$ python3 -q
>>> import numpy as np
>>> np.set_printoptions(precision=2, suppress=True, linewidth=140, sign=" ")
>>> A = np.load("layer19.npy")
>>> A
array([[ -1.3 ,  -7.32,  -1.84,  -6.49,   0.73,  14.96,  -6.2 ,  17.46, -12.68, -14.72,  13.64],
       [-10.62,  11.69,  -1.4 ,  -1.76, -23.55,  -1.63,  18.04,  10.35, -18.49,   0.47,  20.69],
       [ -0.79,  -7.97,  -1.27,  -5.67,   2.48,  15.83,  -6.01,  18.74, -13.37, -16.04,  14.38],
       [  1.6 ,  16.3 ,  -2.18,  -0.44,  12.  ,  16.54, -14.69,  -1.52,  -5.25,  10.2 ,   3.51],
       [-13.  ,  10.48,  -3.17,  -1.21, -21.78,  -2.34,  17.75,   8.35, -16.72,   0.42,  20.2 ],
       [ -1.58,  -7.38,  -2.23,  -5.83,  -0.98,  14.85,  -4.9 ,  18.49, -12.28, -16.48,  13.86],
       [ -2.15,  -7.56,  -1.14,  -6.32,   0.69,  13.57,  -5.93,  18.7 , -12.66, -15.38,  13.65],
       [ -3.09,  -6.24,  -2.16,  -7.2 ,   1.62,  13.8 ,  -5.52,  18.16, -11.54, -15.36,  14.84],
       [ -2.45,  -6.79,  -0.07,  -4.99,   1.44,  14.95,  -6.79,  17.91, -13.89, -16.07,  16.9 ],
       [ -9.78,  12.14,  -1.93,  -1.38, -25.01,  -2.43,  17.88,   8.3 , -19.71,  -1.53,  21.5 ],
       [  0.66,  15.64,  -2.62,  -1.44,  11.38,  18.78, -13.09,  -4.04,  -6.2 ,  11.23,   4.23],
       [  0.39,  15.44,  -1.66,   0.68,  12.47,  18.19, -14.17,  -1.69,  -6.59,  10.17,   4.73],
       [ -1.02,  15.69,  -2.39,  -1.98,  12.14,  18.14, -13.81,  -3.84,  -4.67,   9.28,   4.79],
       [  1.55,  16.97,  -3.71,   0.85,  10.93,  19.31, -14.  ,  -1.52,  -6.45,  10.28,   4.72],
       [ -0.7 ,  14.07,  -3.28,  -0.82,  11.27,  19.04, -14.33,  -3.56,  -4.69,   9.01,   5.54],
       [ -9.79,  11.72,  -2.03,  -0.66, -22.99,  -3.35,  18.06,   8.55, -18.61,  -2.05,  19.55],
       [-10.73,  11.86,  -0.18,  -0.82, -24.66,  -2.42,  19.72,   7.65, -18.16,   0.4 ,  18.38],
       [ -1.38,  -7.34,   0.02,  -7.1 ,   1.05,  15.09,  -7.49,  17.08, -10.77, -15.77,  13.65],
       [  0.97,  14.86,  -3.09,  -0.01,  11.33,  16.91, -13.28,  -4.54,  -5.52,  11.93,   4.43],
       [-11.04,  12.22,  -1.77,  -3.04, -24.42,  -1.77,  17.84,   6.66, -16.54,  -1.24,  18.64],
       [ -1.24,  -7.21,  -1.81,  -7.25,   1.26,  13.9 ,  -6.7 ,  20.01, -13.4 , -15.31,  13.8 ],
       [  0.72,  16.82,  -5.  ,  -0.15,  10.72,  16.42, -15.09,  -2.08,  -4.96,   9.92,   5.35],
       [-13.09,  12.09,  -2.92,  -1.99, -23.71,  -2.75,  18.04,   8.71, -17.77,  -0.75,  21.33],
       [  0.28,  16.66,  -3.87,   0.15,  12.16,  18.38, -15.72,  -2.95,  -5.94,  10.43,   3.96],
       [-11.54,  10.16,  -1.78,  -2.79, -24.47,  -2.86,  17.86,   9.31, -17.75,   0.63,  19.23],
       [  0.84,  14.94,  -3.  ,  -0.53,  11.85,  19.02, -13.71,  -3.13,  -6.78,  10.98,   5.44],
       [ -1.94,  -5.62,  -0.38,  -5.52,   1.72,  16.07,  -6.88,  18.27, -13.16, -14.41,  15.13],
       [-13.49,  12.31,  -1.25,  -0.7 , -25.17,  -1.77,  17.01,   9.55, -15.02,   0.03,  20.78],
       [-13.16,  11.13,  -2.49,  -2.38, -24.22,  -0.52,  19.94,   8.69, -17.83,   2.5 ,  20.29],
       [ -1.36,  -6.54,  -0.95,  -5.25,   0.82,  13.38,  -4.97,  18.96, -14.69, -15.09,  15.53],
       [  0.39,  17.67,  -3.16,  -0.42,  11.03,  18.61, -12.67,  -4.62,  -7.4 ,  10.13,   5.03],
       [ -1.56,  -6.97,  -1.76,  -6.19,   1.62,  15.16,  -5.67,  17.96, -13.9 , -13.95,  14.99],
       [ -0.78,  16.22,  -3.26,  -0.67,  12.18,  17.81, -14.04,  -4.33,  -3.72,  10.43,   4.64],
       [-10.15,  10.95,  -1.07,  -0.81, -24.17,  -1.87,  18.03,   8.3 , -16.51,   0.36,  18.49],
       [-11.95,  10.99,  -1.38,  -2.34, -22.72,  -2.26,  17.64,   8.07, -19.15,   1.41,  20.18],
       [ -1.64,  -6.24,  -2.93,  -6.66,   0.82,  15.72,  -6.72,  19.32, -12.84, -15.94,  14.51],
       [ -0.69,  -7.21,  -0.57,  -6.27,  -0.2 ,  14.27,  -5.12,  17.37, -12.96, -16.48,  13.18],
       [ -2.21,  -7.9 ,   0.62,  -6.64,   3.12,  15.96,  -3.84,  18.58, -13.42, -16.23,  13.  ],
       [ -2.03,  -8.99,  -0.3 ,  -5.46,  -0.77,  13.84,  -6.63,  16.63, -12.11, -15.6 ,  15.08],
       [ -1.85,  -6.85,  -1.81,  -7.87,   2.76,  14.72,  -6.4 ,  17.86, -13.02, -14.98,  16.69],
       [ -1.38,  16.95,  -3.21,  -2.55,  10.01,  17.38, -14.37,  -1.15,  -4.79,   9.53,   5.45],
       [-11.58,  10.66,  -1.87,  -1.79, -24.54,  -1.41,  17.32,   7.44, -18.74,  -1.23,  18.33],
       [ -9.01,  10.67,  -2.77,  -1.7 , -26.25,  -3.12,  19.11,  10.25, -16.02,   1.12,  18.26]])
>>> round(float(np.linalg.norm(A, 2) / np.linalg.norm(A)), 2)
0.71
>>> np.linalg.cond(A) > 100
np.False_
>>> round(np.log10(np.linalg.cond(A)))
2
>>> np.abs(np.linalg.svd(A)[2][-1])
array([ 0.53,  0.12,  0.11,  0.14,  0.16,  0.11,  0.38,  0.03,  0.46,  0.02,  0.52])
>>> np.linalg.matrix_rank(A, rtol=0.1)
np.int64(3)
>>> np.argsort(-np.linalg.norm(A, axis=0).round(6), kind="stable")[:3]
array([  4,  10,   5])
